>>> import numpy as np
>>> np.set_printoptions(suppress=True, linewidth=200)
>>> def rnd(a):
...     return np.round(a, 2) + 0
... 
>>> mat = np.load("mat.npy")
>>> mat
array([[1, 1, 0],
       [1, 1, 0],
       [0, 0, 0]])
>>> W = np.array([[-3, -5, 1, 3, -5], [1, -3, 0, 3, 5], [2, -3, 5, -5, 2]])
>>> c = np.array([2, 5, -4, 4, 1])
>>> H = np.maximum(mat @ W + c, 0)
>>> rnd((H > 0).mean(axis=0))
array([0.33, 0.33, 0.  , 1.  , 1.  ])
>>> basis = np.array([[5, 1], [-1, 5], [2, -2], [-5, 0], [1, 5]])
>>> W @ basis
array([[-28, -55],
       [ -2,  11],
       [ 50, -13]])
>>> x = np.array([1, 0, 0])
>>> np.einsum("ij,j->i", mat, x)
array([1, 1, 0])
>>> mat * x
array([[1, 0, 0],
       [1, 0, 0],
       [0, 0, 0]])
>>> t3 = np.stack([mat, 2 * mat, mat[::-1]])
>>> (t3 @ mat.T).shape
(3, 3, 3)
>>> t3.shape
(3, 3, 3)
>>> np.linalg.matrix_rank(t3)
array([1, 1, 1])
>>> rnd(mat @ np.linalg.pinv(mat) @ mat)
array([[1., 1., 0.],
       [1., 1., 0.],
       [0., 0., 0.]])
>>> Uu, sig, Vh = np.linalg.svd(mat)
>>> evecs = Vh[:(sig > 1e-8).sum()]
>>> rng = np.random.default_rng(7395)
>>> x = mat[2] + 5 * mat[0] + rng.integers(2) * np.eye(3)[0]
>>> x
array([6., 5., 0.])
>>> rnd(np.linalg.norm(x - evecs.T @ evecs @ x))
np.float64(0.71)
>>> np.allclose(evecs.T @ evecs @ x, x)
False
>>> data = np.load("layer13.npy")
>>> data
array([[ 0.1, -0.5, -1. ,  1.2],
       [ 1.1,  2.5, -0.2,  0.6],
       [ 0.5,  2.7, -0.9, -0.3]])
>>> rnd(data - data[0])
array([[ 0. ,  0. ,  0. ,  0. ],
       [ 1. ,  3. ,  0.8, -0.6],
       [ 0.4,  3.2,  0.1, -1.5]])
>>> rnd(data.sum(axis=0))
array([ 1.7,  4.7, -2.1,  1.5])
>>> rnd(np.linalg.norm(data))
np.float64(4.36)
>>> rnd(np.linalg.svd(data, compute_uv=False))
array([3.94, 1.65, 0.88])
>>> np.linalg.matrix_rank(data)
np.int64(3)
>>> W = np.array([[0, 1, 0, 1], [2, -2, 1, -1], [2, 0, 0, 0], [2, 2, -1, 2]])
>>> c = np.array([2, -4, -4, 3])
>>> H = np.maximum(data @ W + c, 0)
>>> (H > 0).astype(int)
array([[1, 0, 0, 1],
       [1, 0, 0, 1],
       [1, 0, 0, 1]])
>>> basis = np.array([[-2, 2, 0], [-1, 0, 0], [1, -1, -2], [-1, 0, 1]])
>>> (H @ basis).round(6).argmax(axis=1)
array([2, 1, 1])
